% ipython --no-banner

In [1]: import numpy as np

In [2]: from numpy import linalg as LA

In [3]: np.set_printoptions(precision=2, suppress=True, linewidth=100, sign=" ")

In [4]: A = np.load("mat.npy")

In [5]: print(A)
[[  5.39  -1.27   6.82]
 [ -7.78   8.14 -16.18]
 [ -6.44   4.31   2.37]
 [ -5.63  -9.72  -4.82]
 [  3.98   7.45  10.39]
 [ -3.25 -24.61   0.77]
 [ -6.29   9.81 -13.34]
 [ -9.58   5.1   -4.99]
 [ -7.24   7.68  -4.52]
 [ -8.54  28.15  -4.94]
 [  0.21   4.64   8.28]
 [ 14.41 -25.36  19.84]]

In [6]: Y = np.c_[A[:, :1] @ np.array([[-1]]), np.array([0, -1, -2, -1, 1, -3, 2, 0, -1, 0, -1, 3])]

In [7]: print(Y)
[[ -5.39   0.  ]
 [  7.78  -1.  ]
 [  6.44  -2.  ]
 [  5.63  -1.  ]
 [ -3.98   1.  ]
 [  3.25  -3.  ]
 [  6.29   2.  ]
 [  9.58   0.  ]
 [  7.24  -1.  ]
 [  8.54   0.  ]
 [ -0.21  -1.  ]
 [-14.41   3.  ]]

In [8]: print(LA.matrix_rank(np.c_[A, Y]))
4

In [9]: print(np.round(LA.lstsq(A, Y[:, 0])[0], 2) + 0)
[-1.  0.  0.]

In [10]: print(np.round(LA.norm(Y - A @ LA.lstsq(A, Y)[0], axis=0), 2) + 0)
[ 0.    3.89]

In [11]: Z = A[[11, 3]].astype(float)

In [12]: for _ in range(3):
    ...:     z = LA.norm(A[:, None] - Z, axis=-1).argmin(axis=1)
    ...:     Z = np.array([A[z == j].mean(axis=0) for j in range(2)])
    ...: 

In [13]: print(z)
[ 1  1  1  1  1  0  1  1  1  1  1  0]

In [14]: print(np.abs(Z[1] - Z[0]).argmax())
1

In [15]: print(np.bincount(z))
[  2  10]

In [16]: print(Z[1] - Z[0])
[ -9.77  31.41 -12.4 ]

In [17]: print(Z)
[[  5.58 -24.98  10.3 ]
 [ -4.19   6.43  -2.09]]

In [18]: left, sig, vt = LA.svd(Z, full_matrices=False)

In [19]: print(sig)
[ 28.59   2.69]

In [20]: print(np.round(vt @ vt.T, 2) + 0)
[[ 1.  0.]
 [ 0.  1.]]

In [21]: print(np.cumsum(sig ** 2) / np.sum(sig ** 2))
[ 0.99  1.  ]

In [22]: print(np.abs(vt[0]))
[ 0.23  0.9   0.37]

In [23]: print(np.abs(left[:, 0]).round(6).argmax())
0

In [24]: print(left.shape, sig.shape, vt.shape)
(2, 2) (2,) (2, 3)

In [25]: print(np.round(left.T @ left, 2) + 0)
[[ 1.  0.]
 [ 0.  1.]]

In [26]: W0 = np.tanh(np.array([[-0.6, 0.0],
    ...:     [0.4, 1.8],
    ...:     [-0.1, -0.8],
    ...:     [-2.7, -0.1],
    ...:     [0.3, 0.4],
    ...:     [0.2, -1.2],
    ...:     [-1.2, -1.2],
    ...:     [2.0, -0.6],
    ...:     [-0.9, -2.1],
    ...:     [1.2, 0.6],
    ...:     [0.5, -0.1],
    ...:     [-0.7, -0.1],
    ...:     [1.3, -0.6],
    ...:     [-0.2, -0.2],
    ...:     [-0.7, -1.5],
    ...:     [-0.3, -0.3]]) @ np.array([[-0.8, -0.3, 0.1], [-0.8, 0.9, -3.0]]))

In [27]: print(W0)
[[ 0.45  0.18 -0.06]
 [-0.94  0.91 -1.  ]
 [ 0.62 -0.6   0.98]
 [ 0.98  0.62  0.03]
 [-0.51  0.26 -0.82]
 [ 0.66 -0.81  1.  ]
 [ 0.96 -0.62  1.  ]
 [-0.81 -0.81  0.96]
 [ 0.98 -0.92  1.  ]
 [-0.89  0.18 -0.93]
 [-0.31 -0.24  0.34]
 [ 0.56  0.12  0.23]
 [-0.51 -0.73  0.96]
 [ 0.31 -0.12  0.52]
 [ 0.94 -0.81  1.  ]
 [ 0.45 -0.18  0.7 ]]

In [28]: x = np.array([1, 0, 2])

In [29]: a = np.maximum(A @ x, 0)

In [30]: print(a)
[ 19.03   0.     0.     0.    24.76   0.     0.     0.     0.     0.    16.77  54.09]

In [31]: print(A * (a > 1e-9)[:, None])
[[  5.39  -1.27   6.82]
 [ -0.     0.    -0.  ]
 [ -0.     0.     0.  ]
 [ -0.    -0.    -0.  ]
 [  3.98   7.45  10.39]
 [ -0.    -0.     0.  ]
 [ -0.     0.    -0.  ]
 [ -0.     0.    -0.  ]
 [ -0.     0.    -0.  ]
 [ -0.     0.    -0.  ]
 [  0.21   4.64   8.28]
 [ 14.41 -25.36  19.84]]

In [32]: print(np.maximum(A @ x, 0) - np.maximum(-A @ x, 0))
[ 19.03 -40.14  -1.7  -15.27  24.76  -1.71 -32.97 -19.56 -16.28 -18.42  16.77  54.09]

In [33]: print(np.maximum(A @ (3 * x), 0))
[  57.09    0.      0.      0.     74.28    0.      0.      0.      0.      0.     50.31  162.27]

In [34]: print(np.tanh(A @ x))
[ 1.   -1.   -0.94 -1.    1.   -0.94 -1.   -1.   -1.   -1.    1.    1.  ]
